$ ipython --no-banner

In [1]: import numpy as np

In [2]: import numpy.linalg as la

In [3]: np.set_printoptions(precision=2, suppress=True, linewidth=200, sign=" ")

In [4]: def rd(a):
   ...:     return np.round(a, 2) + 0
   ...: 

In [5]: K = np.array([[3, -5, 0, 3, 0, 0],
   ...:     [-4, -1, 0, 3, 0, 0],
   ...:     [0, 0, 1, 0, 0, 0],
   ...:     [2, -4, 0, 5, 0, 0],
   ...:     [0, 0, 0, 0, 1, -2],
   ...:     [0, 0, 0, 0, 1, 4]])

In [6]: K
Out[6]: 
array([[ 3, -5,  0,  3,  0,  0],
       [-4, -1,  0,  3,  0,  0],
       [ 0,  0,  1,  0,  0,  0],
       [ 2, -4,  0,  5,  0,  0],
       [ 0,  0,  0,  0,  1, -2],
       [ 0,  0,  0,  0,  1,  4]])

In [7]: # splits into 3 blocks

In [8]: other = K / la.norm(K, axis=1, keepdims=True)

In [9]: gram = other @ other.T

In [10]: rd(gram)
Out[10]: 
array([[ 1.  ,  0.06,  0.  ,  0.93,  0.  ,  0.  ],
       [ 0.06,  1.  ,  0.  ,  0.32,  0.  ,  0.  ],
       [ 0.  ,  0.  ,  1.  ,  0.  ,  0.  ,  0.  ],
       [ 0.93,  0.32,  0.  ,  1.  ,  0.  ,  0.  ],
       [ 0.  ,  0.  ,  0.  ,  0.  ,  1.  , -0.76],
       [ 0.  ,  0.  ,  0.  ,  0.  , -0.76,  1.  ]])

In [11]: rd(gram[1])
Out[11]: array([ 0.06,  1.  ,  0.  ,  0.32,  0.  ,  0.  ])

In [12]: np.flatnonzero(la.matrix_power((K != 0) + (K.T != 0) + np.eye(6), 6)[1])
Out[12]: array([ 0,  1,  3])

In [13]: (la.matrix_power((K != 0) + (K.T != 0) + np.eye(6), 6) > 0).astype(int)
Out[13]: 
array([[ 1,  1,  0,  1,  0,  0],
       [ 1,  1,  0,  1,  0,  0],
       [ 0,  0,  1,  0,  0,  0],
       [ 1,  1,  0,  1,  0,  0],
       [ 0,  0,  0,  0,  1,  1],
       [ 0,  0,  0,  0,  1,  1]])

In [14]: (K != 0).astype(int)
Out[14]: 
array([[ 1,  1,  0,  1,  0,  0],
       [ 1,  1,  0,  1,  0,  0],
       [ 0,  0,  1,  0,  0,  0],
       [ 1,  1,  0,  1,  0,  0],
       [ 0,  0,  0,  0,  1,  1],
       [ 0,  0,  0,  0,  1,  1]])

In [15]: X = np.load("w.npy")

In [16]: X
Out[16]: 
array([[ 3, -5,  4, -5,  2],
       [-5, -1, -4,  4, -5],
       [ 0, -1, -2, -1, -5],
       [-3,  1,  2, -1,  4],
       [ 1,  2,  1, -1, -3]])

In [17]: vec = np.array([3, 3, 3, -2, 0])

In [18]: target = X @ vec

In [19]: coef, lr = np.zeros(5), 1 / la.norm(X, 2) ** 2

In [20]: for i in range(8):
    ...:     coef -= lr * X.T @ (X @ coef - target)
    ...:     if i % 2 == 0: print(i, round(la.norm(X @ coef - target), 2))
    ...: 
0 18.35
2 12.87
4 9.18
6 6.66

In [21]: rd(coef)
Out[21]: array([ 2.93,  2.01,  2.05, -1.98,  0.61])

In [22]: left, sigma, vt = la.svd(X, full_matrices=False)

In [23]: rd(left.T @ X @ vt.T)
Out[23]: 
array([[ 12.2 ,   0.  ,   0.  ,   0.  ,   0.  ],
       [  0.  ,   7.44,   0.  ,   0.  ,   0.  ],
       [  0.  ,   0.  ,   4.96,   0.  ,   0.  ],
       [  0.  ,   0.  ,   0.  ,   3.12,   0.  ],
       [  0.  ,   0.  ,   0.  ,   0.  ,   1.21]])

In [24]: np.allclose(left * sigma @ vt, X)
Out[24]: True

In [25]: rd(sigma / sigma[0])
Out[25]: array([ 1.  ,  0.61,  0.41,  0.26,  0.1 ])

In [26]: rd(np.abs(vt[0]))
Out[26]: array([ 0.39,  0.17,  0.51,  0.48,  0.58])

In [27]: other = la.inv(X)

In [28]: rd(la.slogdet(X)[0])
Out[28]: np.float64(1.0)

In [29]: np.allclose(other, X.T)
Out[29]: False

In [30]: rd(la.det(X) * other)
Out[30]: 
array([[ -31., -160., -104., -343.,  -38.],
       [-240., -198.,  126.,  138.,  144.],
       [ 315.,  366., -696.,  -75.,  660.],
       [  95.,  326., -722., -373.,  226.],
       [ -97., -172.,   58.,   77., -338.]])

In [31]: (np.abs(other) > 1e-9).astype(int)
Out[31]: 
array([[ 1,  1,  1,  1,  1],
       [ 1,  1,  1,  1,  1],
       [ 1,  1,  1,  1,  1],
       [ 1,  1,  1,  1,  1],
       [ 1,  1,  1,  1,  1]])

In [32]: rd(la.inv(other))
Out[32]: 
array([[ 3., -5.,  4., -5.,  2.],
       [-5., -1., -4.,  4., -5.],
       [ 0., -1., -2., -1., -5.],
       [-3.,  1.,  2., -1.,  4.],
       [ 1.,  2.,  1., -1., -3.]])

In [33]: rd(la.cond(X))
Out[33]: np.float64(10.09)

In [34]: J = np.load("mat.npy")

In [35]: J
Out[35]: 
array([[ 1,  0],
       [ 2,  7]])

In [36]: # column 1 is much longer than the rest

In [37]: other = la.inv(J)

In [38]: np.allclose(other, J.T)
Out[38]: False

In [39]: rd(la.det(J) * other)
Out[39]: 
array([[ 7.,  0.],
       [-2.,  1.]])

In [40]: other = np.array([[0, -1, 2], [-1, 1, -1]])

In [41]: basis = np.kron(other, J)

In [42]: basis.shape
Out[42]: (4, 6)

In [43]: vec = np.array([3, 1])

In [44]: J @ np.ones(2)
Out[44]: array([ 1.,  9.])

In [45]: m1 = np.load("data.npy")

In [46]: m1
Out[46]: 
array([[ -3,  -2,  -1],
       [-12,  -8,  -4],
       [ -9,  -6,  -3],
       [ 12,   8,   4],
       [  0,   0,   0]])

In [47]: # looks like rank 1

In [48]: rng = np.random.default_rng(68)

In [49]: other = m1 + rng.integers(-2, 3, (5, 1)) @ rng.integers(-2, 3, (1, 3))

In [50]: other
Out[50]: 
array([[ -3,  -2,  -1],
       [-12,  -8,  -4],
       [ -9,  -6,  -3],
       [ 14,  12,   6],
       [ -1,  -2,  -1]])

In [51]: la.matrix_rank(other - m1, tol=1e-8)
Out[51]: np.int64(1)

In [52]: np.abs(other - m1).sum(axis=1)
Out[52]: array([ 0,  0,  0,  8,  4])

In [53]: left, sigma, vt = la.svd(m1)

In [54]: rd(sigma)
Out[54]: array([ 24.25,   0.  ,   0.  ])

In [55]: other = left[:, :1] @ np.diag(sigma[:1]) @ vt[:1]

In [56]: la.matrix_rank(other)
Out[56]: np.int64(1)

In [57]: u = np.array([-2, -3])

In [58]: np.polyval(u, m1[0])
Out[58]: array([ 3,  1, -1])

In [59]: np.correlate(m1[0], m1[1], "full")
Out[59]: array([ 12,  32,  56,  32,  12])

In [60]: np.convolve(m1[0], u)
Out[60]: array([  6,  13,   8,   3])

In [61]: np.array([np.convolve(row, u, "same") for row in m1])
Out[61]: 
array([[  6,  13,   8],
       [ 24,  52,  32],
       [ 18,  39,  24],
       [-24, -52, -32],
       [  0,   0,   0]])

In [62]: t3 = np.stack([m1, 3 * m1, m1[::-1]])

In [63]: la.matrix_rank(t3.reshape(3, -1))
Out[63]: np.int64(2)

In [64]: np.einsum("bij,cij->bc", t3, t3)
Out[64]: 
array([[ 588, 1764, -322],
       [1764, 5292, -966],
       [-322, -966,  588]])

In [65]: la.matrix_rank(t3)
Out[65]: array([ 1,  1,  1])

In [66]: basis = np.array([[1, 1, 0]])

In [67]: feats = rng.normal(size=(28, 1)) @ basis + np.array([2, -1, -1])

In [68]: rd(feats)
Out[68]: 
array([[ 3.32,  0.32, -1.  ],
       [ 2.81, -0.19, -1.  ],
       [ 2.04, -0.96, -1.  ],
       [ 2.32, -0.68, -1.  ],
       [ 0.52, -2.48, -1.  ],
       [ 2.84, -0.16, -1.  ],
       [ 2.54, -0.46, -1.  ],
       [-0.05, -3.05, -1.  ],
       [ 3.42,  0.42, -1.  ],
       [ 2.7 , -0.3 , -1.  ],
       [ 2.67, -0.33, -1.  ],
       [ 1.94, -1.06, -1.  ],
       [ 1.21, -1.79, -1.  ],
       [ 3.37,  0.37, -1.  ],
       [ 2.53, -0.47, -1.  ],
       [ 2.55, -0.45, -1.  ],
       [ 1.91, -1.09, -1.  ],
       [ 2.97, -0.03, -1.  ],
       [ 2.27, -0.73, -1.  ],
       [ 3.3 ,  0.3 , -1.  ],
       [ 1.49, -1.51, -1.  ],
       [ 2.92, -0.08, -1.  ],
       [ 0.46, -2.54, -1.  ],
       [-0.28, -3.28, -1.  ],
       [ 2.17, -0.83, -1.  ],
       [ 1.75, -1.25, -1.  ],
       [ 2.14, -0.86, -1.  ],
       [ 2.7 , -0.3 , -1.  ]])

In [69]: def softmax(z):
    ...:     e = np.exp(z - z.max(axis=-1, keepdims=True))
    ...:     return e / e.sum(axis=-1, keepdims=True)
    ...: 

In [70]: rd(softmax(feats[27]))
Out[70]: array([ 0.93,  0.05,  0.02])

In [71]: rd(softmax(feats).sum(axis=1))
Out[71]: array([ 1.,  1.,  1.,  1.,  1.,  1.,  1.,  1.,  1.,  1.,  1.,  1.,  1.,  1.,  1.,  1.,  1.,  1.,  1.,  1.,  1.,  1.,  1.,  1.,  1.,  1.,  1.,  1.])

In [72]: S = feats @ feats.T / np.sqrt(3)

In [73]: rd(softmax(S)[27] @ feats)
Out[73]: array([ 2.88, -0.12, -1.  ])

In [74]: E = np.load("case15.npy")

In [75]: E
Out[75]: 
array([[ 2,  3,  1,  2,  0],
       [ 3,  4,  3,  0,  3],
       [ 1,  3,  2,  3,  1],
       [ 2,  0,  3,  4,  1],
       [ 0,  3,  1,  1,  2]])

In [76]: w, V = la.eig(E)

In [77]: rd(np.sort(la.eigvals(E @ E)))
Out[77]: array([   0.09,    3.59,    6.81,   19.43,  100.09])

In [78]: rd(np.sort(la.eigvals(la.inv(E))))
Out[78]: array([-0.38,  0.1 ,  0.23,  0.53,  3.3 ])

In [79]: rd(np.abs(la.eigvals(E)).max())
Out[79]: np.float64(10.0)

In [80]: np.trace(E)
Out[80]: np.int64(14)

In [81]: np.allclose(E @ E.T, E.T @ E)
Out[81]: True

In [82]: rd(softmax(E).sum(axis=1))
Out[82]: array([ 1.,  1.,  1.,  1.,  1.])

In [83]: rd(softmax(10 * E[1]))
Out[83]: array([ 0.,  1.,  0.,  0.,  0.])

In [84]: rd(softmax(E[1] + 4))
Out[84]: array([ 0.17,  0.47,  0.17,  0.01,  0.17])

In [85]: S = E @ E.T / np.sqrt(5)

In [86]: softmax(S).round(6).argmax(axis=1)
Out[86]: array([ 1,  1,  1,  3,  1])

In [87]: rd(softmax(S)[1] @ E)
Out[87]: array([ 3.,  4.,  3.,  0.,  3.])

In [88]: rd(softmax(S))
Out[88]: 
array([[ 0.15,  0.57,  0.23,  0.04,  0.01],
       [ 0.  ,  1.  ,  0.  ,  0.  ,  0.  ],
       [ 0.04,  0.42,  0.42,  0.11,  0.01],
       [ 0.  ,  0.  ,  0.02,  0.98,  0.  ],
       [ 0.01,  0.83,  0.09,  0.  ,  0.06]])

In [89]: lab = rng.permutation(5)

In [90]: lab
Out[90]: array([ 3,  2,  0,  4,  1])

In [91]: other = E[lab][:, lab]

In [92]: rd(la.det(other)), rd(la.det(E[lab]))
Out[92]: (np.float64(-66.0), np.float64(-66.0))

In [93]: rd(np.sort(np.abs(la.eigvals(other))))
Out[93]: array([  0.3 ,   1.89,   2.61,   4.41,  10.  ])

In [94]: np.diag(other)
Out[94]: array([ 4,  2,  2,  2,  4])

In [95]: t3 = np.stack([E, -1 * E, E[::-1]])

In [96]: rd(la.det(t3))
Out[96]: array([-66.,  66., -66.])

In [97]: la.matrix_rank(t3)
Out[97]: array([ 5,  5,  5])

In [98]: t3.shape
Out[98]: (3, 5, 5)

In [99]: la.matrix_rank(t3.reshape(3, -1))
Out[99]: np.int64(2)

In [100]: np.einsum("bij,cij->bc", t3, t3)
Out[100]: 
array([[ 130, -130,   84],
       [-130,  130,  -84],
       [  84,  -84,  130]])

In [101]: rd(la.norm(t3, axis=(1, 2)))
Out[101]: array([ 11.4,  11.4,  11.4])

In [102]: A = np.load("a.npy")

In [103]: A
Out[103]: 
array([[23, -7,  4, -4],
       [-7,  5,  2,  7],
       [ 4,  2, 10, -3],
       [-4,  7, -3, 26]])

In [104]: # symmetric

In [105]: la.cond(A) > 100
Out[105]: np.True_

In [106]: theta = np.radians(120)

In [107]: R = np.eye(4)

In [108]: R[0, 0] = R[3, 3] = np.cos(theta)

In [109]: R[0, 3], R[3, 0] = -np.sin(theta), np.sin(theta)

In [110]: rd(R)
Out[110]: 
array([[-0.5 ,  0.  ,  0.  , -0.87],
       [ 0.  ,  1.  ,  0.  ,  0.  ],
       [ 0.  ,  0.  ,  1.  ,  0.  ],
       [ 0.87,  0.  ,  0.  , -0.5 ]])

In [111]: other = A @ R.T

In [112]: np.allclose(A @ A.T, other @ other.T)
Out[112]: True

In [113]: rd(np.abs(other - A).max(axis=0))
Out[113]: array([ 31.04,   0.  ,   0.  ,  42.46])
